$ ipython --no-banner

In [1]: import numpy as np

In [2]: np.set_printoptions(suppress=True, linewidth=160)

In [3]: C = np.sign(np.array([[3, 1, 2, 0], [2, 1, 2, 0], [1, 2, 1, 2], [1, 2, 2, 2]]))

In [4]: B = (np.tril(C, -1) + np.eye(4)) @ (np.triu(C, 1) + np.eye(4))

In [5]: vals = np.array([0, -1, 1, -3])

In [6]: feats = np.rint(B * vals @ np.linalg.inv(B)) + 0

In [7]: print(feats)
[[  1.  -3.   4.  -2.]
 [  2.  -6.   8.  -4.]
 [  2.  -7.  13.  -8.]
 [  2.  -7.  16. -11.]]

In [8]: np.einsum("ij,ji->", feats, feats)
Out[8]: np.float64(11.0)

In [9]: print(np.round(np.linalg.det(feats.T), 2))
0.0

In [10]: np.einsum("ii->", feats)
Out[10]: np.float64(-3.0)

In [11]: print(np.round(np.linalg.eigvals(feats).sum().real, 2))
-3.0

In [12]: np.kron(np.eye(2, dtype=int), feats)
Out[12]: 
array([[  1.,  -3.,   4.,  -2.,   0.,  -0.,   0.,  -0.],
       [  2.,  -6.,   8.,  -4.,   0.,  -0.,   0.,  -0.],
       [  2.,  -7.,  13.,  -8.,   0.,  -0.,   0.,  -0.],
       [  2.,  -7.,  16., -11.,   0.,  -0.,   0.,  -0.],
       [  0.,  -0.,   0.,  -0.,   1.,  -3.,   4.,  -2.],
       [  0.,  -0.,   0.,  -0.,   2.,  -6.,   8.,  -4.],
       [  0.,  -0.,   0.,  -0.,   2.,  -7.,  13.,  -8.],
       [  0.,  -0.,   0.,  -0.,   2.,  -7.,  16., -11.]])

In [13]: np.round(np.linalg.eigvals(feats), 2) + 0
Out[13]: array([-1.,  0., -3.,  1.])

In [14]: K = np.array([[0, 0, 0, 0, 0, 1, 0, 0],
    ...:     [0, 0, 0, 1, 0, 0, 0, 0],
    ...:     [1, 0, 0, 0, 0, 0, 0, 0],
    ...:     [0, 0, 0, 0, 0, 0, 1, 0],
    ...:     [0, 0, 0, 0, 1, 0, 0, 0],
    ...:     [0, 1, 0, 0, 0, 0, 0, 0],
    ...:     [0, 0, 1, 0, 0, 0, 0, 0],
    ...:     [0, 0, 0, 0, 0, 0, 0, 1]])

In [15]: np.round(np.sort(np.abs(np.linalg.eigvals(K)))[::-1], 2)
Out[15]: array([1., 1., 1., 1., 1., 1., 1., 1.])

In [16]: pr = np.eye(8)[7]

In [17]: for _ in range(7):
    ...:     pr = pr @ K
    ...:     print(pr.round(2))
    ...: 
[0. 0. 0. 0. 0. 0. 0. 1.]
[0. 0. 0. 0. 0. 0. 0. 1.]
[0. 0. 0. 0. 0. 0. 0. 1.]
[0. 0. 0. 0. 0. 0. 0. 1.]
[0. 0. 0. 0. 0. 0. 0. 1.]
[0. 0. 0. 0. 0. 0. 0. 1.]
[0. 0. 0. 0. 0. 0. 0. 1.]

In [18]: rng = np.random.default_rng(76049)

In [19]: z = rng.permutation(8)

In [20]: z
Out[20]: array([4, 0, 5, 2, 1, 3, 6, 7])

In [21]: B = K[z][:, z]

In [22]: B
Out[22]: 
array([[1, 0, 0, 0, 0, 0, 0, 0],
       [0, 0, 1, 0, 0, 0, 0, 0],
       [0, 0, 0, 0, 1, 0, 0, 0],
       [0, 1, 0, 0, 0, 0, 0, 0],
       [0, 0, 0, 0, 0, 1, 0, 0],
       [0, 0, 0, 0, 0, 0, 1, 0],
       [0, 0, 0, 1, 0, 0, 0, 0],
       [0, 0, 0, 0, 0, 0, 0, 1]])

In [23]: np.trace(B)
Out[23]: np.int64(2)

In [24]: np.round(np.sort(np.abs(np.linalg.eigvals(B))), 2)
Out[24]: array([1., 1., 1., 1., 1., 1., 1., 1.])

In [25]: m1 = np.loadtxt("arr.csv", delimiter=",")

In [26]: print(m1)
[[0. 0. 0. 0. 0. 0. 0. 0. 0. 1. 0.]
 [0. 0. 0. 0. 0. 0. 0. 1. 0. 0. 0.]
 [0. 0. 0. 1. 0. 0. 0. 0. 0. 0. 0.]
 [0. 0. 0. 0. 0. 1. 0. 0. 0. 0. 0.]
 [0. 0. 0. 0. 1. 0. 0. 0. 0. 0. 0.]
 [0. 0. 0. 0. 0. 0. 0. 0. 1. 0. 0.]
 [0. 0. 0. 0. 0. 0. 1. 0. 0. 0. 0.]
 [0. 0. 0. 0. 0. 0. 0. 0. 0. 0. 1.]
 [0. 0. 1. 0. 0. 0. 0. 0. 0. 0. 0.]
 [1. 0. 0. 0. 0. 0. 0. 0. 0. 0. 0.]
 [0. 1. 0. 0. 0. 0. 0. 0. 0. 0. 0.]]

In [27]: u = np.array([6, -6])

In [28]: print(np.correlate(m1[0], m1[7], "full"))
[0. 0. 0. 0. 0. 0. 0. 0. 0. 1. 0. 0. 0. 0. 0. 0. 0. 0. 0. 0. 0.]

In [29]: np.convolve(m1[0], u)
Out[29]: array([ 0.,  0.,  0.,  0.,  0.,  0.,  0.,  0.,  0.,  6., -6.,  0.])

In [30]: np.array([np.convolve(row, u, "same") for row in m1])
Out[30]: 
array([[ 0.,  0.,  0.,  0.,  0.,  0.,  0.,  0.,  0.,  6., -6.],
       [ 0.,  0.,  0.,  0.,  0.,  0.,  0.,  6., -6.,  0.,  0.],
       [ 0.,  0.,  0.,  6., -6.,  0.,  0.,  0.,  0.,  0.,  0.],
       [ 0.,  0.,  0.,  0.,  0.,  6., -6.,  0.,  0.,  0.,  0.],
       [ 0.,  0.,  0.,  0.,  6., -6.,  0.,  0.,  0.,  0.,  0.],
       [ 0.,  0.,  0.,  0.,  0.,  0.,  0.,  0.,  6., -6.,  0.],
       [ 0.,  0.,  0.,  0.,  0.,  0.,  6., -6.,  0.,  0.,  0.],
       [ 0.,  0.,  0.,  0.,  0.,  0.,  0.,  0.,  0.,  0.,  6.],
       [ 0.,  0.,  6., -6.,  0.,  0.,  0.,  0.,  0.,  0.,  0.],
       [ 6., -6.,  0.,  0.,  0.,  0.,  0.,  0.,  0.,  0.,  0.],
       [ 0.,  6., -6.,  0.,  0.,  0.,  0.,  0.,  0.,  0.,  0.]])

In [31]: np.cross(m1[0, :3], m1[7, :3])
Out[31]: array([0., 0., 0.])

In [32]: u = np.array([1, 2, 3, 2, 1, 3, 1, 3, 0, 1, 2])

In [33]: B = m1 + np.outer(u, np.eye(11)[0])

In [34]: print(np.linalg.matrix_rank(B - m1))
1

In [35]: B
Out[35]: 
array([[1., 0., 0., 0., 0., 0., 0., 0., 0., 1., 0.],
       [2., 0., 0., 0., 0., 0., 0., 1., 0., 0., 0.],
       [3., 0., 0., 1., 0., 0., 0., 0., 0., 0., 0.],
       [2., 0., 0., 0., 0., 1., 0., 0., 0., 0., 0.],
       [1., 0., 0., 0., 1., 0., 0., 0., 0., 0., 0.],
       [3., 0., 0., 0., 0., 0., 0., 0., 1., 0., 0.],
       [1., 0., 0., 0., 0., 0., 1., 0., 0., 0., 0.],
       [3., 0., 0., 0., 0., 0., 0., 0., 0., 0., 1.],
       [0., 0., 1., 0., 0., 0., 0., 0., 0., 0., 0.],
       [2., 0., 0., 0., 0., 0., 0., 0., 0., 0., 0.],
       [2., 1., 0., 0., 0., 0., 0., 0., 0., 0., 0.]])

In [36]: round(np.linalg.det(m1), 2)
Out[36]: np.float64(1.0)

In [37]: print(np.allclose(m1 @ m1.T, m1.T @ m1))
True

In [38]: m1.inv()
---------------------------------------------------------------------------
AttributeError                            Traceback (most recent call last)
Cell In[38], line 1
----> 1 m1.inv()

AttributeError: 'numpy.ndarray' object has no attribute 'inv'

In [39]: m1.sum(axis=1)
Out[39]: array([1., 1., 1., 1., 1., 1., 1., 1., 1., 1., 1.])

In [40]: pr = np.eye(11)[4]

In [41]: for _ in range(7):
    ...:     pr = pr @ m1
    ...:     print(pr.round(2))
    ...: 
[0. 0. 0. 0. 1. 0. 0. 0. 0. 0. 0.]
[0. 0. 0. 0. 1. 0. 0. 0. 0. 0. 0.]
[0. 0. 0. 0. 1. 0. 0. 0. 0. 0. 0.]
[0. 0. 0. 0. 1. 0. 0. 0. 0. 0. 0.]
[0. 0. 0. 0. 1. 0. 0. 0. 0. 0. 0.]
[0. 0. 0. 0. 1. 0. 0. 0. 0. 0. 0.]
[0. 0. 0. 0. 1. 0. 0. 0. 0. 0. 0.]

In [42]: J = np.loadtxt("block0.csv", delimiter=",")

In [43]: J
Out[43]: 
array([[ 0.58, -0.28,  0.57, -0.26, -0.27,  0.27, -0.32,  0.55,  0.56,  0.28,  0.29, -0.58, -0.59, -0.59],
       [-3.03,  1.52, -3.05,  1.55,  1.49, -1.5 ,  1.54, -3.02, -3.01, -1.52, -1.54,  3.04,  3.06,  3.01],
       [-3.13,  1.56, -3.13,  1.57,  1.57, -1.59,  1.55, -3.14, -3.14, -1.6 , -1.58,  3.13,  3.11,  3.13],
       [ 0.15, -0.07,  0.17, -0.05, -0.07,  0.09, -0.07,  0.2 ,  0.15,  0.08,  0.06, -0.14, -0.11, -0.13],
       [ 0.02, -0.01,  0.01,  0.  ,  0.  , -0.02,  0.  ,  0.02,  0.02,  0.03,  0.  ,  0.  ,  0.  ,  0.02],
       [ 2.94, -1.47,  2.9 , -1.46, -1.47,  1.43, -1.45,  2.93,  2.92,  1.46,  1.49, -2.96, -2.93, -2.95],
       [-0.85,  0.43, -0.89,  0.44,  0.41, -0.43,  0.44, -0.87, -0.87, -0.45, -0.48,  0.88,  0.9 ,  0.87],
       [ 2.07, -1.05,  2.12, -1.05, -1.03,  1.05, -1.05,  2.06,  2.12,  1.05,  1.04, -2.06, -2.12, -2.11],
       [-1.84,  0.97, -1.87,  0.96,  0.94, -0.96,  0.93, -1.91, -1.86, -0.94, -0.94,  1.87,  1.88,  1.88],
       [-1.51,  0.77, -1.51,  0.79,  0.78, -0.77,  0.77, -1.55, -1.55, -0.76, -0.77,  1.51,  1.52,  1.55],
       [ 1.35, -0.67,  1.36, -0.68, -0.67,  0.68, -0.69,  1.35,  1.34,  0.62,  0.66, -1.3 , -1.35, -1.32],
       [ 2.94, -1.47,  2.95, -1.49, -1.48,  1.49, -1.47,  2.97,  2.93,  1.48,  1.49, -2.92, -2.94, -2.95]])

In [44]: B = J + rng.integers(-2, 3, (12, 1)) @ rng.integers(-2, 3, (1, 14))

In [45]: B.round(2)
Out[45]: 
array([[ 1.58,  1.72,  2.57,  0.74,  1.73, -0.73, -1.32,  0.55,  2.56, -1.72, -0.71,  1.42, -1.59,  0.41],
       [-4.03, -0.48, -5.05,  0.55, -0.51, -0.5 ,  2.54, -3.02, -5.01,  0.48, -0.54,  1.04,  4.06,  2.01],
       [-1.13,  5.56,  0.87,  3.57,  5.57, -3.59, -0.45, -3.14,  0.86, -5.6 , -3.58,  7.13,  1.11,  5.13],
       [ 1.15,  1.93,  2.17,  0.95,  1.93, -0.91, -1.07,  0.2 ,  2.15, -1.92, -0.94,  1.86, -1.11,  0.87],
       [-0.98, -2.01, -1.99, -1.  , -2.  ,  0.98,  1.  ,  0.02, -1.98,  2.03,  1.  , -2.  ,  1.  , -0.98],
       [ 3.94,  0.53,  4.9 , -0.46,  0.53,  0.43, -2.45,  2.93,  4.92, -0.54,  0.49, -0.96, -3.93, -1.95],
       [-0.85,  0.43, -0.89,  0.44,  0.41, -0.43,  0.44, -0.87, -0.87, -0.45, -0.48,  0.88,  0.9 ,  0.87],
       [ 4.07,  2.95,  6.12,  0.95,  2.97, -0.95, -3.05,  2.06,  6.12, -2.95, -0.96,  1.94, -4.12, -0.11],
       [-2.84, -1.03, -3.87, -0.04, -1.06,  0.04,  1.93, -1.91, -3.86,  1.06,  0.06, -0.13,  2.88,  0.88],
       [ 0.49,  4.77,  2.49,  2.79,  4.78, -2.77, -1.23, -1.55,  2.45, -4.76, -2.77,  5.51, -0.48,  3.55],
       [-0.65, -4.67, -2.64, -2.68, -4.67,  2.68,  1.31,  1.35, -2.66,  4.62,  2.66, -5.3 ,  0.65, -3.32],
       [ 4.94,  2.53,  6.95,  0.51,  2.52, -0.51, -3.47,  2.97,  6.93, -2.52, -0.51,  1.08, -4.94, -0.95]])

In [46]: np.round(np.linalg.svd(B - J, compute_uv=False), 2) + 0
Out[46]: array([28.39,  0.  ,  0.  ,  0.  ,  0.  ,  0.  ,  0.  ,  0.  ,  0.  ,  0.  ,  0.  ,  0.  ])

In [47]: np.linalg.matrix_rank(B - J, tol=1e-8)
Out[47]: np.int64(1)

In [48]: gram = J.T @ J

In [49]: np.round(np.linalg.eigvalsh(gram)[::-1], 2) + 0
Out[49]: array([432.82,   0.01,   0.01,   0.01,   0.01,   0.  ,   0.  ,   0.  ,   0.  ,   0.  ,   0.  ,   0.  ,   0.  ,   0.  ])

In [50]: np.allclose(gram, gram.T)
Out[50]: True

In [51]: def softmax(z):
    ...:     e = np.exp(z - z.max(axis=-1, keepdims=True))
    ...:     return e / e.sum(axis=-1, keepdims=True)
    ...: 

In [52]: np.round(softmax(J[9] + -2), 2)
Out[52]: array([0.01, 0.09, 0.01, 0.09, 0.09, 0.02, 0.09, 0.01, 0.01, 0.02, 0.02, 0.18, 0.18, 0.19])

In [53]: np.round(softmax(J).sum(axis=1), 2)
Out[53]: array([1., 1., 1., 1., 1., 1., 1., 1., 1., 1., 1., 1.])

In [54]: np.round(softmax(J[9]), 2)
Out[54]: array([0.01, 0.09, 0.01, 0.09, 0.09, 0.02, 0.09, 0.01, 0.01, 0.02, 0.02, 0.18, 0.18, 0.19])

In [55]: S = J @ J.T / np.sqrt(14)

In [56]: np.round(softmax(S), 2) + 0
Out[56]: 
array([[0.02, 0.  , 0.  , 0.01, 0.01, 0.39, 0.  , 0.13, 0.  , 0.  , 0.05, 0.4 ],
       [0.  , 0.33, 0.67, 0.  , 0.  , 0.  , 0.  , 0.  , 0.  , 0.  , 0.  , 0.  ],
       [0.  , 0.33, 0.67, 0.  , 0.  , 0.  , 0.  , 0.  , 0.  , 0.  , 0.  , 0.  ],
       [0.08, 0.02, 0.02, 0.07, 0.07, 0.18, 0.05, 0.14, 0.03, 0.04, 0.11, 0.18],
       [0.08, 0.08, 0.08, 0.08, 0.08, 0.09, 0.08, 0.09, 0.08, 0.08, 0.09, 0.09],
       [0.  , 0.  , 0.  , 0.  , 0.  , 0.47, 0.  , 0.  , 0.  , 0.  , 0.  , 0.53],
       [0.  , 0.42, 0.51, 0.  , 0.  , 0.  , 0.01, 0.  , 0.04, 0.02, 0.  , 0.  ],
       [0.  , 0.  , 0.  , 0.  , 0.  , 0.48, 0.  , 0.01, 0.  , 0.  , 0.  , 0.52],
       [0.  , 0.39, 0.61, 0.  , 0.  , 0.  , 0.  , 0.  , 0.  , 0.  , 0.  , 0.  ],
       [0.  , 0.41, 0.58, 0.  , 0.  , 0.  , 0.  , 0.  , 0.01, 0.  , 0.  , 0.  ],
       [0.  , 0.  , 0.  , 0.  , 0.  , 0.47, 0.  , 0.03, 0.  , 0.  , 0.  , 0.49],
       [0.  , 0.  , 0.  , 0.  , 0.  , 0.47, 0.  , 0.  , 0.  , 0.  , 0.  , 0.53]])

In [57]: np.round(softmax(S)[9] @ J, 2)
Out[57]: array([-3.08,  1.54, -3.09,  1.56,  1.53, -1.55,  1.54, -3.08, -3.08, -1.56, -1.56,  3.08,  3.08,  3.07])

In [58]: np.round(softmax(S + np.triu(np.full(S.shape, -np.inf), 1)), 2) + 0
Out[58]: 
array([[1.  , 0.  , 0.  , 0.  , 0.  , 0.  , 0.  , 0.  , 0.  , 0.  , 0.  , 0.  ],
       [0.  , 1.  , 0.  , 0.  , 0.  , 0.  , 0.  , 0.  , 0.  , 0.  , 0.  , 0.  ],
       [0.  , 0.33, 0.67, 0.  , 0.  , 0.  , 0.  , 0.  , 0.  , 0.  , 0.  , 0.  ],
       [0.41, 0.12, 0.11, 0.36, 0.  , 0.  , 0.  , 0.  , 0.  , 0.  , 0.  , 0.  ],
       [0.21, 0.19, 0.19, 0.2 , 0.2 , 0.  , 0.  , 0.  , 0.  , 0.  , 0.  , 0.  ],
       [0.  , 0.  , 0.  , 0.  , 0.  , 1.  , 0.  , 0.  , 0.  , 0.  , 0.  , 0.  ],
       [0.  , 0.45, 0.55, 0.  , 0.  , 0.  , 0.01, 0.  , 0.  , 0.  , 0.  , 0.  ],
       [0.  , 0.  , 0.  , 0.  , 0.  , 0.98, 0.  , 0.02, 0.  , 0.  , 0.  , 0.  ],
       [0.  , 0.39, 0.61, 0.  , 0.  , 0.  , 0.  , 0.  , 0.  , 0.  , 0.  , 0.  ],
       [0.  , 0.41, 0.58, 0.  , 0.  , 0.  , 0.  , 0.  , 0.01, 0.  , 0.  , 0.  ],
       [0.  , 0.  , 0.  , 0.  , 0.  , 0.93, 0.  , 0.07, 0.  , 0.  , 0.01, 0.  ],
       [0.  , 0.  , 0.  , 0.  , 0.  , 0.47, 0.  , 0.  , 0.  , 0.  , 0.  , 0.53]])
